$ python3 -q
>>> import numpy as np
>>> np.set_printoptions(precision=3, suppress=True, linewidth=100, legacy="1.25")
>>> rng = np.random.default_rng(512240)
>>> lab = rng.integers(0, 2, 3)
>>> E = (lab[:, None] == lab) * 4 + np.eye(3)
>>> E
array([[5., 0., 4.],
       [0., 5., 0.],
       [4., 0., 5.]])
>>> out = E[0, 0] * E[1:] - np.outer(E[1:, 0], E[0])
>>> out
array([[ 0., 25.,  0.],
       [ 0.,  0.,  9.]])
>>> np.flatnonzero(~out.round(6).any(axis=1))
array([], dtype=int64)
>>> def softmax(z):
...     e = np.exp(z - z.max(axis=-1, keepdims=True))
...     return e / e.sum(axis=-1, keepdims=True)
... 
>>> np.round(softmax(out[1]), 3) + 0
array([0., 0., 1.])
>>> S = out @ out.T / np.sqrt(3)
>>> np.round(softmax(S + np.triu(np.full(S.shape, -np.inf), 1)), 3) + 0
array([[1., 0.],
       [0., 1.]])
>>> arr = np.loadtxt("out19.csv", delimiter=",")
>>> arr
array([[ -1.958,  -0.881,   0.319],
       [ -0.392,  -6.856,  -0.203],
       [ -7.407,   2.312,   2.136],
       [ -3.039,  -2.027,   0.68 ],
       [ -1.65 ,  -5.633,   0.217],
       [ -2.295, -10.597,   0.432],
       [  0.399,  -8.838,  -0.466],
       [ -0.464,  -7.385,  -0.179],
       [ -1.178,  -7.349,   0.059],
       [ -0.2  ,  -3.771,  -0.267]])
>>> out = np.c_[arr[:, :1] @ np.array([[-2]]), np.array([1, 1, 1, 2, 3, 0, 1, 0, 2, 2])]
>>> out
array([[ 3.916,  1.   ],
       [ 0.784,  1.   ],
       [14.814,  1.   ],
       [ 6.078,  2.   ],
       [ 3.3  ,  3.   ],
       [ 4.59 ,  0.   ],
       [-0.798,  1.   ],
       [ 0.928,  0.   ],
       [ 2.356,  2.   ],
       [ 0.4  ,  2.   ]])
>>> np.linalg.matrix_rank(out)
2
>>> np.linalg.norm(np.linalg.qr(arr)[0].T @ out, axis=0) ** 2 / ((out ** 2).sum(axis=0) + 1e-12)
array([1.   , 0.727])
>>> cen = arr - arr.mean(axis=0)
>>> vecs = np.linalg.svd(cen)[2][:2]
>>> out = cen - cen @ vecs.T @ vecs
>>> np.diag(vecs.T @ vecs)
array([0.9, 1. , 0.1])
>>> round(np.linalg.norm(out) / np.linalg.norm(cen), 3)
0.0
>>> np.round(np.cov(cen @ vecs.T, rowvar=False), 3) + 0
array([[18.996,  0.   ],
       [ 0.   ,  2.29 ]])
>>> (cen @ vecs.T).std(axis=0)
array([4.135, 1.436])
